% python3 -q
>>> import numpy as np
>>> import numpy.linalg as la
>>> np.set_printoptions(precision=2, suppress=True, linewidth=140)
>>> X = np.array([[5.0, 1.0, 1.0, 1.0, 1.0, 1.0, 1.0, 1.0],
...     [1.0, 5.0, 1.0, 1.0, 1.0, 1.0, 1.0, 1.0],
...     [1.0, 1.0, 5.0, 1.0, 1.0, 1.0, 1.0, 1.0],
...     [1.0, 1.0, 1.0, 5.0, 1.0, 1.0, 1.0, 1.0],
...     [1.0, 1.0, 1.0, 1.0, 5.0, 1.0, 1.0, 1.0],
...     [1.0, 1.0, 1.0, 1.0, 1.0, 5.0, 1.0, 1.0],
...     [1.0, 1.0, 1.0, 1.0, 1.0, 1.0, 5.0, 1.0],
...     [1.0, 1.0, 1.0, 1.0, 1.0, 1.0, 1.0, 5.0]])
>>> # symmetric, so the eigenvalues are real
>>> vals, vecs = la.eigh(X)
>>> x = np.array([1, -1, -1, 2, -3, -1, -1, -3])
>>> np.abs(X).sum(axis=1).max(), np.abs(vals).max()
(np.float64(12.0), np.float64(12.0))
>>> vecs * np.sqrt(vals) @ vecs.T
array([[2.18, 0.18, 0.18, 0.18, 0.18, 0.18, 0.18, 0.18],
       [0.18, 2.18, 0.18, 0.18, 0.18, 0.18, 0.18, 0.18],
       [0.18, 0.18, 2.18, 0.18, 0.18, 0.18, 0.18, 0.18],
       [0.18, 0.18, 0.18, 2.18, 0.18, 0.18, 0.18, 0.18],
       [0.18, 0.18, 0.18, 0.18, 2.18, 0.18, 0.18, 0.18],
       [0.18, 0.18, 0.18, 0.18, 0.18, 2.18, 0.18, 0.18],
       [0.18, 0.18, 0.18, 0.18, 0.18, 0.18, 2.18, 0.18],
       [0.18, 0.18, 0.18, 0.18, 0.18, 0.18, 0.18, 2.18]])
>>> (np.sign(vecs[:, -1].round(6)) == np.sign(vecs[0, -1].round(6))).astype(int)
array([1, 1, 1, 1, 1, 1, 1, 1])
>>> vecs * np.abs(vals) @ vecs.T
array([[5., 1., 1., 1., 1., 1., 1., 1.],
       [1., 5., 1., 1., 1., 1., 1., 1.],
       [1., 1., 5., 1., 1., 1., 1., 1.],
       [1., 1., 1., 5., 1., 1., 1., 1.],
       [1., 1., 1., 1., 5., 1., 1., 1.],
       [1., 1., 1., 1., 1., 5., 1., 1.],
       [1., 1., 1., 1., 1., 1., 5., 1.],
       [1., 1., 1., 1., 1., 1., 1., 5.]])
>>> x @ X @ x
np.float64(157.0)
